$ python -q
>>> import numpy as np
>>> from numpy import linalg as LA
>>> np.set_printoptions(suppress=True, linewidth=120)
>>> arr = np.load("arr.npy")
>>> arr
array([[ 2., -1.,  0.,  0.],
       [ 0.,  1.,  0.,  0.],
       [ 0.,  0.,  2.,  0.],
       [ 0., -2., -1.,  3.]])
>>> Q, V = LA.qr(arr[:, :3])[0], LA.qr(arr[:, 3:])[0]
>>> sigma = LA.svd(Q.T @ V, compute_uv=False)
>>> np.round(np.degrees(np.arccos(sigma.clip(0, 1))), 4)
array([25.8767])
>>> round(LA.norm(Q @ Q.T - V @ V.T, 2), 4)
np.float64(1.0)
>>> sigma.round(4)
array([0.8997])
>>> (sigma > 0.9).sum()
np.int64(0)
>>> round(float(LA.det(2 * arr)), 4), round(LA.det(arr), 4)
(192.0, np.float64(12.0))
>>> np.round(LA.det(arr[::-1]), 4)
np.float64(12.0)
>>> np.round(LA.eigvals(arr), 4)
array([3., 2., 1., 2.])
>>> np.kron(np.eye(2, dtype=int), arr)
array([[ 2., -1.,  0.,  0.,  0., -0.,  0.,  0.],
       [ 0.,  1.,  0.,  0.,  0.,  0.,  0.,  0.],
       [ 0.,  0.,  2.,  0.,  0.,  0.,  0.,  0.],
       [ 0., -2., -1.,  3.,  0., -0., -0.,  0.],
       [ 0., -0.,  0.,  0.,  2., -1.,  0.,  0.],
       [ 0.,  0.,  0.,  0.,  0.,  1.,  0.,  0.],
       [ 0.,  0.,  0.,  0.,  0.,  0.,  2.,  0.],
       [ 0., -0., -0.,  0.,  0., -2., -1.,  3.]])
>>> np.einsum("ii->", arr)
np.float64(8.0)
>>> round(LA.det(arr.T), 4)
np.float64(12.0)
>>> r0 = np.array([2, 0, 0, 1])
>>> out = arr + np.outer(r0, np.eye(4)[3])
>>> LA.matrix_rank(LA.inv(out) - LA.inv(arr), tol=1e-8)
np.int64(1)
>>> LA.matrix_rank(out - arr)
np.int64(1)
>>> round(LA.det(out) / LA.det(arr), 4), round(1 + LA.solve(arr, r0)[3], 4)
(np.float64(1.3333), np.float64(1.3333))
>>> A = np.loadtxt("block7.csv", delimiter=",")
>>> A
array([[ -1.,  -2.,  -2.,   2.,   1.,  -1.,  -2.,   2.],
       [  2.,   0.,   1.,   2.,  -2.,   1.,  -1.,   0.],
       [  3.,  -2.,  -2.,  -1.,  -5.,   4.,  -4.,   1.],
       [  5.,  -2.,  -3.,  -2.,  -8.,   4.,  -4.,   1.],
       [  2.,  -3.,  -2.,  -3.,  -7.,   1.,  -2.,   1.],
       [  5.,  -6.,  -2.,  -6.,  -7.,   3.,   1.,  -1.],
       [  4.,  -9.,  -4.,  -5.,  -6.,   0.,   1.,  -2.],
       [  1.,  -8.,  -4.,  -2.,  -8.,   2.,  -2.,  -3.],
       [  4.,  -9.,  -2.,  -4.,  -5.,   3.,  -4.,   0.],
       [  7.,  -7.,   0.,  -1.,  -2.,   1.,  -7.,   1.],
       [  9.,  -8.,   1.,  -1.,  -2.,   4.,  -7.,  -1.],
       [ 12.,  -9.,   0.,   0.,  -2.,   3., -10.,   1.],
       [ 14., -12.,   3.,   1.,  -3.,   5., -11.,   2.],
       [ 13., -11.,   5.,  -2.,   0.,   6.,  -9.,   0.],
       [ 10., -10.,   8.,  -3.,  -2.,   4.,  -6.,   0.],
       [ 13., -10.,   7.,  -1.,   0.,   7.,  -6.,   3.],
       [ 12., -12.,   8.,   1.,   3.,  10.,  -4.,   0.],
       [ 14., -10.,  10.,   0.,   5.,  12.,  -3.,  -3.],
       [ 14., -13.,  11.,   0.,   5.,  12.,  -1.,  -3.],
       [ 12., -11.,  14.,  -2.,   3.,  15.,  -2.,  -2.],
       [ 12.,  -9.,  15.,  -3.,   3.,  13.,  -4.,   1.],
       [  9., -11.,  14.,  -5.,   1.,  16.,  -3.,  -1.],
       [  7., -12.,  15.,  -3.,   3.,  15.,  -6.,  -2.],
       [  5., -13.,  15.,  -2.,   4.,  15.,  -4.,   1.],
       [  3., -16.,  18.,  -1.,   1.,  14.,  -6.,   3.],
       [  4., -16.,  15.,   1.,  -1.,  11.,  -9.,   5.],
       [  1., -14.,  14.,  -2.,  -3.,  14.,  -9.,   5.],
       [  1., -13.,  16.,  -3.,  -2.,  15.,  -9.,   5.],
       [  2., -11.,  19.,  -1.,  -1.,  13.,  -7.,   8.],
       [  0.,  -9.,  20.,  -3.,  -2.,  10.,  -5.,   6.],
       [  0., -11.,  19.,   0.,  -1.,   7.,  -4.,   7.],
       [ -2.,  -9.,  19.,   2.,  -2.,   4.,  -3.,   8.],
       [ -2.,  -9.,  20.,   3.,   0.,   3.,  -3.,  11.]])
>>> x0 = np.array([2, 2, 2, 0, 0, 2, 1, 1])
>>> y = A @ x0
>>> np.round(LA.solve(A.T @ A, A.T @ y), 4) + 0
array([2., 2., 2., 0., 0., 2., 1., 1.])
>>> np.round(LA.lstsq(A, y)[0], 4) + 0
array([2., 2., 2., 0., 0., 2., 1., 1.])
>>> try:
...     LA.solve(A, y)
... except LA.LinAlgError as e:
...     print(repr(e))
... 
LinAlgError('Last 2 dimensions of the array must be square')
>>> rng = np.random.default_rng(86)
>>> y = y + 0.02 * rng.normal(size=33)
>>> y.round(4)
array([-12.033 ,   6.9949,   3.0134,   5.0145,  -5.0162,   0.0102, -18.9921, -22.9978, -11.9955,  -4.0269,   3.9973,
         2.9956,  11.032 ,  17.0019,  17.951 ,  31.0238,  32.0337,  45.9993,  44.0346,  56.0182,  59.0021,  51.9675,
        41.9789,  41.0004,  35.0045,  24.0007,  25.9809,  33.978 ,  47.0081,  43.0285,  33.012 ,  28.9885,  32.0142])
>>> c, *_ = LA.lstsq(A, y)
>>> c.round()
array([ 2.,  2.,  2.,  0., -0.,  2.,  1.,  1.])
>>> c.round(4)
array([ 2.0023,  1.9995,  1.9984,  0.0041, -0.0013,  2.0022,  1.0049,  1.0043])
